% ipython --no-banner

In [1]: import numpy as np

In [2]: import numpy.linalg as la

In [3]: np.set_printoptions(suppress=True, linewidth=120)

In [4]: def rd(a):
   ...:     return np.round(a, 2) + 0
   ...: 

In [5]: feats = np.array([[4, 1, 1, -3, -3, 5, -2],
   ...:     [1, 0, 2, 1, 1, -1, -2],
   ...:     [0, -5, 0, -3, -5, 2, -1],
   ...:     [5, 0, 4, 3, -5, 2, 1],
   ...:     [-3, 1, 2, -5, -4, -2, -4],
   ...:     [-4, 5, 3, 0, -2, 3, 1],
   ...:     [5, 1, -1, 3, -2, -4, -2],
   ...:     [5, 5, -1, -4, -5, -3, 1]])

In [6]: feats
Out[6]: 
array([[ 4,  1,  1, -3, -3,  5, -2],
       [ 1,  0,  2,  1,  1, -1, -2],
       [ 0, -5,  0, -3, -5,  2, -1],
       [ 5,  0,  4,  3, -5,  2,  1],
       [-3,  1,  2, -5, -4, -2, -4],
       [-4,  5,  3,  0, -2,  3,  1],
       [ 5,  1, -1,  3, -2, -4, -2],
       [ 5,  5, -1, -4, -5, -3,  1]])

In [7]: x0 = np.array([-2, 0, -5, 5, -3, -4, 1])

In [8]: la.norm(feats @ x0) <= la.norm(feats, 2) * la.norm(x0) + 1e-9
Out[8]: np.True_

In [9]: feats * x0
Out[9]: 
array([[ -8,   0,  -5, -15,   9, -20,  -2],
       [ -2,   0, -10,   5,  -3,   4,  -2],
       [  0,   0,   0, -15,  15,  -8,  -1],
       [-10,   0, -20,  15,  15,  -8,   1],
       [  6,   0, -10, -25,  12,   8,  -4],
       [  8,   0, -15,   0,   6, -12,   1],
       [-10,   0,   5,  15,   6,  16,  -2],
       [-10,   0,   5, -20,  15,  12,   1]])

In [10]: np.einsum("ij,j->i", feats, x0)
Out[10]: array([-41,  -8,  -9,  -7, -13, -12,  30,   3])

In [11]: feats @ (2 * x0)
Out[11]: array([-82, -16, -18, -14, -26, -24,  60,   6])

In [12]: feats @ np.ones(7)
Out[12]: array([  3.,   2., -12.,  10., -15.,   6.,   0.,  -2.])

In [13]: U, sv, Vt = la.svd(feats, full_matrices=False)

In [14]: rd(np.abs(Vt[0]))
Out[14]: array([0.55, 0.23, 0.16, 0.28, 0.72, 0.03, 0.12])

In [15]: np.allclose(U * sv @ Vt, feats)
Out[15]: True

In [16]: (sv > 1e-8).sum()
Out[16]: np.int64(7)

In [17]: np.abs(U[:, 0]).round(6).argmax()
Out[17]: np.int64(7)

In [18]: rd(U.T @ feats @ Vt.T)
Out[18]: 
array([[13.43,  0.  ,  0.  ,  0.  ,  0.  ,  0.  ,  0.  ],
       [ 0.  , 10.91,  0.  ,  0.  ,  0.  ,  0.  ,  0.  ],
       [ 0.  ,  0.  ,  9.21,  0.  ,  0.  ,  0.  ,  0.  ],
       [ 0.  ,  0.  ,  0.  ,  8.63,  0.  ,  0.  ,  0.  ],
       [ 0.  ,  0.  ,  0.  ,  0.  ,  6.06,  0.  ,  0.  ],
       [ 0.  ,  0.  ,  0.  ,  0.  ,  0.  ,  4.64,  0.  ],
       [ 0.  ,  0.  ,  0.  ,  0.  ,  0.  ,  0.  ,  2.2 ]])

In [19]: rng = np.random.default_rng(18605)

In [20]: idx = rng.permutation(7)

In [21]: A2 = feats[:, idx] * rng.choice([-1, 1], 7)

In [22]: A2
Out[22]: 
array([[-1,  2,  4, -5, -1,  3,  3],
       [ 0,  2,  1,  1, -2, -1, -1],
       [ 5,  1,  0, -2,  0,  5,  3],
       [ 0, -1,  5, -2, -4,  5, -3],
       [-1,  4, -3,  2, -2,  4,  5],
       [-5, -1, -4, -3, -3,  2,  0],
       [-1,  2,  5,  4,  1,  2, -3],
       [-5, -1,  5,  3,  1,  5,  4]])

In [23]: U, _, Vt = la.svd(feats.T @ A2)

In [24]: idx
Out[24]: array([1, 6, 0, 5, 2, 4, 3])

In [25]: rd(U @ Vt)
Out[25]: 
array([[ 0.,  0.,  1.,  0.,  0.,  0.,  0.],
       [-1.,  0.,  0.,  0.,  0.,  0.,  0.],
       [ 0.,  0.,  0.,  0., -1.,  0.,  0.],
       [ 0.,  0.,  0.,  0.,  0.,  0., -1.],
       [ 0.,  0.,  0.,  0.,  0., -1.,  0.],
       [ 0.,  0.,  0., -1.,  0.,  0.,  0.],
       [ 0., -1.,  0.,  0.,  0.,  0.,  0.]])

In [26]: rd(la.lstsq(feats, A2)[0])
Out[26]: 
array([[ 0.,  0.,  1.,  0.,  0.,  0.,  0.],
       [-1.,  0.,  0.,  0.,  0.,  0.,  0.],
       [ 0.,  0.,  0.,  0., -1.,  0.,  0.],
       [ 0.,  0.,  0.,  0.,  0.,  0., -1.],
       [ 0.,  0.,  0.,  0.,  0., -1.,  0.],
       [ 0.,  0.,  0., -1.,  0.,  0.,  0.],
       [ 0., -1.,  0.,  0.,  0.,  0.,  0.]])

In [27]: rd(la.norm(A2, 2))
Out[27]: np.float64(13.43)

In [28]: la.norm(A2, axis=1).argmax()
Out[28]: np.int64(7)

In [29]: E = np.load("run10.npy")

In [30]: rd(E)
Out[30]: 
array([[ 1.  ,  0.  ,  0.  ,  0.  ,  0.  ,  0.  ],
       [ 0.  ,  0.31, -0.95,  0.  ,  0.  ,  0.  ],
       [ 0.  ,  0.95,  0.31,  0.  ,  0.  ,  0.  ],
       [ 0.  ,  0.  ,  0.  ,  1.  ,  0.  ,  0.  ],
       [ 0.  ,  0.  ,  0.  ,  0.  ,  1.  ,  0.  ],
       [ 0.  ,  0.  ,  0.  ,  0.  ,  0.  ,  1.  ]])

In [31]: # columns are unit length and at right angles

In [32]: x0 = np.array([3, 1, 1, 3, 1, 0])

In [33]: h = np.maximum(E @ x0, 0)

In [34]: rd(np.tanh(E @ x0))
Out[34]: array([ 1.  , -0.57,  0.85,  1.  ,  0.76,  0.  ])

In [35]: np.flatnonzero(h > 1e-9)
Out[35]: array([0, 2, 3, 4])

In [36]: rd(np.maximum(E @ x0, 0) - np.maximum(-E @ x0, 0))
Out[36]: array([ 3.  , -0.64,  1.26,  3.  ,  1.  ,  0.  ])

In [37]: rd(E * (h > 1e-9)[:, None])
Out[37]: 
array([[1.  , 0.  , 0.  , 0.  , 0.  , 0.  ],
       [0.  , 0.  , 0.  , 0.  , 0.  , 0.  ],
       [0.  , 0.95, 0.31, 0.  , 0.  , 0.  ],
       [0.  , 0.  , 0.  , 1.  , 0.  , 0.  ],
       [0.  , 0.  , 0.  , 0.  , 1.  , 0.  ],
       [0.  , 0.  , 0.  , 0.  , 0.  , 0.  ]])

In [38]: rd(h)
Out[38]: array([3.  , 0.  , 1.26, 3.  , 1.  , 0.  ])

In [39]: rd(np.maximum(E @ (3 * x0), 0))
Out[39]: array([9.  , 0.  , 3.78, 9.  , 3.  , 0.  ])
